In [1]: import numpy as np

In [2]: from numpy import linalg as LA

In [3]: np.set_printoptions(precision=2, suppress=True, linewidth=200)

In [4]: tidy = lambda a: np.round(a, 2) + 0

In [5]: F = np.loadtxt("test8.csv", delimiter=",")

In [6]: F
Out[6]: 
array([[  1.,  -3.,   9., -27.],
       [  1.,  -2.,   4.,  -8.],
       [  1.,  -1.,   1.,  -1.],
       [  1.,   0.,   0.,   0.],
       [  1.,   1.,   1.,   1.]])

In [7]: left, sv, vt = LA.svd(F)

In [8]: print(np.argmax(sv[:-1] / (sv[1:] + 1e-6)) + 1)
1

In [9]: tidy(sv)
Out[9]: array([30.08,  2.5 ,  1.56,  0.86])

In [10]: A2 = left[:, :1] @ np.diag(sv[:1]) @ vt[:1]

In [11]: tidy(LA.norm(F - A2, 2)), tidy(sv[1])
Out[11]: (np.float64(2.5), np.float64(2.5))

In [12]: arr = np.load("run8.npy")

In [13]: tidy(arr)
Out[13]: 
array([[-1.86, -3.5 ,  0.53],
       [ 3.45, -1.66,  1.16],
       [-0.8 ,  0.99,  3.79]])

In [14]: O, vecs = LA.qr(arr[:, :1])[0], LA.qr(arr[:, 1:])[0]

In [15]: sv = LA.svd(O.T @ vecs, compute_uv=False)

In [16]: tidy(LA.norm(O @ O.T - vecs @ vecs.T, 2))
Out[16]: np.float64(1.0)

In [17]: print(tidy(np.degrees(np.arccos(sv.clip(0, 1)))))
[90.]

In [18]: print((sv > 0.9).sum())
0

In [19]: A2 = arr / np.sqrt((arr ** 2).mean(axis=1, keepdims=True))

In [20]: LA.matrix_rank(arr - arr.mean(axis=1, keepdims=True))
Out[20]: np.int64(2)

In [21]: LA.matrix_rank(A2) == LA.matrix_rank(arr)
Out[21]: np.True_

In [22]: M = np.loadtxt("a.csv", delimiter=",")

In [23]: M
Out[23]: 
array([[0., 1., 1.],
       [1., 0., 1.],
       [1., 1., 0.]])

In [24]: r0 = np.array([-1, -1, 0])

In [25]: A2 = M + np.outer(r0, np.eye(3)[2])

In [26]: print(LA.matrix_rank(A2 - M))
1

In [27]: print(A2)
[[0. 1. 0.]
 [1. 0. 0.]
 [1. 1. 0.]]
